In [1]: import numpy as np

In [2]: np.set_printoptions(precision=2, suppress=True, linewidth=200, legacy="1.25")

In [3]: feats = np.array([[0, 2, -2], [-2, 0, 4], [2, -4, 0]])

In [4]: W1 = np.array([[4, 3, 1, 0], [-5, -2, 5, -1], [2, 5, -3, 5]])

In [5]: coef = np.array([-2, 1, -1, -2])

In [6]: hid = np.maximum(feats @ W1 + coef, 0)

In [7]: print(hid)
[[ 0  0 15  0]
 [ 0 15  0 18]
 [26 15  0  2]]

In [8]: print((hid > 0).mean(axis=0))
[0.33 0.67 0.33 0.67]

In [9]: basis = np.array([[5, 2, -6], [5, -5, 0], [-2, 8, 8], [0, 9, -9]])

In [10]: print(hid @ basis)
[[ -30  120  120]
 [  75   87 -162]
 [ 205   -5 -174]]

In [11]: r0 = np.array([4, 4, -3])

In [12]: print(np.array([np.convolve(row, r0, "same") for row in hid]))
[[  0  60  60 -45]
 [ 60  60  27  72]
 [164 -18 -37   8]]

In [13]: print(np.convolve(hid[1], r0))
[  0  60  60  27  72 -54]

In [14]: print(np.correlate(hid[1], hid[0], "full"))
[  0   0 225   0 270   0   0]

In [15]: print(np.cross(hid[1, :3], hid[0, :3]))
[225   0   0]

In [16]: print(round(np.linalg.det(feats.T), 2))
0.0

In [17]: print(round(np.linalg.det(feats[::-1]), 2))
0.0

In [18]: print(np.allclose(feats[:-1].T @ np.linalg.lstsq(feats[:-1].T, feats[-1])[0], feats[-1]))
True

In [19]: np.linalg.inv(feats)
LinAlgError: Singular matrix


In [20]: hat = np.triu(np.array([[2, 1, 3], [0, 5, 0], [3, 0, -3]]), 1) + np.eye(3)

In [21]: A2 = hat @ feats @ np.linalg.inv(hat)

In [22]: print(np.round(np.linalg.det(A2), 2))
-0.0

In [23]: mat = np.load("block7.npy")

In [24]: print(mat)
[[ 2.3   0.1   0.1  -1.4 ]
 [ 0.4   5.71 -1.8   1.7 ]
 [ 0.1   6.65 -2.1   1.6 ]
 [ 1.1  -0.11  0.   -2.4 ]
 [ 0.1  -1.83  0.6  -1.1 ]
 [-0.4  -0.93  0.3  -0.4 ]
 [-1.5  -3.35  1.2   1.  ]
 [ 1.6   1.09 -0.1   0.7 ]
 [-0.5   0.48 -0.2   0.8 ]
 [-0.5   1.08 -0.4   0.9 ]
 [ 0.5  -0.07  0.   -0.8 ]
 [-0.9   1.78 -0.6   1.  ]
 [-1.3  -2.04  0.5  -0.6 ]
 [-0.4   4.2  -1.2  -1.7 ]
 [-0.1  -1.35  0.5   0.9 ]
 [-1.9   2.14 -0.7   0.4 ]
 [ 0.2   1.9  -0.6  -0.1 ]
 [ 0.4   0.21 -0.2  -0.2 ]]

In [25]: dist = np.linalg.norm(mat[:, None] - mat[None], axis=-1)

In [26]: print(dist.mean(axis=1).argmax())
2

In [27]: M = np.load("layer12.npy")

In [28]: print(M)
[[ 1 -1  1 -1  1 -1  1 -1]
 [ 1  1 -1 -1  1  1 -1 -1]
 [ 1  1  1  1 -1 -1 -1 -1]
 [ 1 -1 -1  1  1 -1 -1  1]
 [ 1  1  1  1  1  1  1  1]
 [ 1 -1  1 -1 -1  1 -1  1]]

In [29]: A2 = M / np.sqrt((M ** 2).mean(axis=1, keepdims=True))

In [30]: print(np.linalg.norm(A2, axis=1))
[2.83 2.83 2.83 2.83 2.83 2.83]

In [31]: print(A2[4])
[1. 1. 1. 1. 1. 1. 1. 1.]

In [32]: print(M - M.mean(axis=1, keepdims=True))
[[ 1. -1.  1. -1.  1. -1.  1. -1.]
 [ 1.  1. -1. -1.  1.  1. -1. -1.]
 [ 1.  1.  1.  1. -1. -1. -1. -1.]
 [ 1. -1. -1.  1.  1. -1. -1.  1.]
 [ 0.  0.  0.  0.  0.  0.  0.  0.]
 [ 1. -1.  1. -1. -1.  1. -1.  1.]]

In [33]: print(np.linalg.matrix_rank(M - M.mean(axis=1, keepdims=True)))
5

In [34]: print(np.linalg.matrix_rank(A2) == np.linalg.matrix_rank(M))
True

In [35]: rng = np.random.default_rng(55015)

In [36]: A2 = M + rng.integers(-2, 3, (6, 1)) @ rng.integers(-2, 3, (1, 8))

In [37]: print(A2)
[[-1  1  2 -2 -1 -3  1  1]
 [ 5 -3 -3  1  5  5 -1 -5]
 [ 3 -1  0  2  1  1 -1 -3]
 [ 5 -5 -3  3  5  3 -1 -3]
 [ 3 -1  0  2  3  3  1 -1]
 [-3  3  3 -3 -5 -3 -1  5]]

In [38]: print(np.linalg.matrix_rank(A2 - M, tol=1e-8))
1

In [39]: theta = np.radians(49)

In [40]: R = np.eye(8)

In [41]: R[0, 0] = R[6, 6] = np.cos(theta)

In [42]: R[0, 6], R[6, 0] = -np.sin(theta), np.sin(theta)

In [43]: print(R)
[[ 0.66  0.    0.    0.    0.    0.   -0.75  0.  ]
 [ 0.    1.    0.    0.    0.    0.    0.    0.  ]
 [ 0.    0.    1.    0.    0.    0.    0.    0.  ]
 [ 0.    0.    0.    1.    0.    0.    0.    0.  ]
 [ 0.    0.    0.    0.    1.    0.    0.    0.  ]
 [ 0.    0.    0.    0.    0.    1.    0.    0.  ]
 [ 0.75  0.    0.    0.    0.    0.    0.66  0.  ]
 [ 0.    0.    0.    0.    0.    0.    0.    1.  ]]

In [44]: A2 = M @ R.T

In [45]: print(np.abs(A2 - M).max(axis=0))
[1.1 0.  0.  0.  0.  0.  1.1 0. ]

In [46]: x = np.array([2, -1, 0, -1, 2, 0, 1, 0])

In [47]: h = np.maximum(M @ x, 0)

In [48]: print(M.T @ h)
[17 -5  5 -5 15 -3  3 -3]

In [49]: print(h)
[7 3 0 3 3 1]

In [50]: print(np.tanh(M @ x))
[ 1.    1.   -1.    1.    1.    0.76]

In [51]: print(M.reshape(2, -1))
[[ 1 -1  1 -1  1 -1  1 -1  1  1 -1 -1  1  1 -1 -1  1  1  1  1 -1 -1 -1 -1]
 [ 1 -1 -1  1  1 -1 -1  1  1  1  1  1  1  1  1  1  1 -1  1 -1 -1  1 -1  1]]

In [52]: print(M.ravel(order="F"))
[ 1  1  1  1  1  1 -1  1  1 -1  1 -1  1 -1  1 -1  1  1 -1 -1  1  1  1 -1  1  1 -1  1  1 -1 -1  1 -1 -1  1  1  1 -1 -1 -1  1 -1 -1 -1 -1  1  1  1]

In [53]: print(M.reshape(-1, 2))
[[ 1 -1]
 [ 1 -1]
 [ 1 -1]
 [ 1 -1]
 [ 1  1]
 [-1 -1]
 [ 1  1]
 [-1 -1]
 [ 1  1]
 [ 1  1]
 [-1 -1]
 [-1 -1]
 [ 1 -1]
 [-1  1]
 [ 1 -1]
 [-1  1]
 [ 1  1]
 [ 1  1]
 [ 1  1]
 [ 1  1]
 [ 1 -1]
 [ 1 -1]
 [-1  1]
 [-1  1]]

In [54]: blk = M.reshape(6, 2, -1)

In [55]: print(np.swapaxes(blk, 1, 2)[4])
[[1 1]
 [1 1]
 [1 1]
 [1 1]]

In [56]: print(np.einsum("ihd,ihd->ih", blk, blk))
[[4 4]
 [4 4]
 [4 4]
 [4 4]
 [4 4]
 [4 4]]
